$ python -q
>>> import numpy as np
>>> np.set_printoptions(precision=3, suppress=True, linewidth=120, legacy="1.25")
>>> m1 = np.load("m.npy")
>>> m1
array([[ -2.155, -10.011,   0.268],
       [ -4.905,  -4.095,  -0.152],
       [  0.349,  -4.255,   0.38 ],
       [ -4.099,  -7.492,  -0.111],
       [  5.359,   5.327,   0.303],
       [ -0.028,  -4.347,  -0.502],
       [  0.158,   2.104,  -0.209],
       [  1.428,  -1.464,  -0.17 ],
       [ -4.219,  -2.457,   0.266],
       [  1.196,   0.932,   0.036],
       [ -2.799,  -7.053,  -0.137],
       [  5.474,   6.364,  -0.196],
       [ -2.83 ,   0.467,  -0.047],
       [ -0.145,  -6.324,  -0.251],
       [  0.507,   1.859,   0.021]])
>>> M2 = np.c_[m1[:, :1] @ np.array([[3]]), np.array([2, 1, 3, 3, 3, 1, 3, 1, 3, 1, 3, 3, 0, 0, 3])]
>>> M2
array([[ -6.465,   2.   ],
       [-14.715,   1.   ],
       [  1.047,   3.   ],
       [-12.297,   3.   ],
       [ 16.077,   3.   ],
       [ -0.084,   1.   ],
       [  0.474,   3.   ],
       [  4.284,   1.   ],
       [-12.657,   3.   ],
       [  3.588,   1.   ],
       [ -8.397,   3.   ],
       [ 16.422,   3.   ],
       [ -8.49 ,   0.   ],
       [ -0.435,   0.   ],
       [  1.521,   3.   ]])
>>> np.round(np.linalg.lstsq(m1, M2[:, 0])[0], 3) + 0
array([3., 0., 0.])
>>> np.linalg.matrix_rank(M2)
2
>>> np.linalg.norm(np.linalg.qr(m1)[0].T @ M2, axis=0) ** 2 / ((M2 ** 2).sum(axis=0) + 1e-12)
array([1.   , 0.119])
>>> M2 = m1 / np.sqrt((m1 ** 2).mean(axis=1, keepdims=True))
>>> M2[6]
array([ 0.129,  1.719, -0.171])
>>> print(np.linalg.norm(M2, axis=1))
[1.732 1.732 1.732 1.732 1.732 1.732 1.732 1.732 1.732 1.732 1.732 1.732 1.732 1.732 1.732]
>>> x = np.array([1, 2, -1])
>>> y = m1 @ x
>>> np.round(np.linalg.pinv(m1) @ m1, 3) + 0
array([[1., 0., 0.],
       [0., 1., 0.],
       [0., 0., 1.]])
>>> rng = np.random.default_rng(784230)
>>> y = y + 0.05 * rng.normal(size=15)
>>> y
array([-22.406, -12.987,  -8.551, -19.023,  15.752,  -8.194,   4.563,  -1.402,  -9.384,   2.954, -16.775,  18.391,
        -1.822, -12.583,   4.198])
>>> c, *_ = np.linalg.lstsq(m1, y)
>>> print(np.round(m1.T @ (y - m1 @ c), 3) + 0)
[0. 0. 0.]
>>> G = np.cov(m1, rowvar=False)
>>> print(np.argsort(-m1.std(axis=0).round(6), kind="stable"))
[1 0 2]
>>> np.linalg.eigvalsh(G)[::-1]
array([29.171,  3.888,  0.06 ])
>>> np.polyfit(m1[:, 2], m1[:, 0], 1)
array([ 0.36 , -0.435])
>>> np.corrcoef(m1.T)
array([[1.   , 0.711, 0.028],
       [0.711, 1.   , 0.027],
       [0.028, 0.027, 1.   ]])
>>> print(G.shape)
(3, 3)
>>> m1.std(axis=0)
array([3.041, 4.648, 0.238])
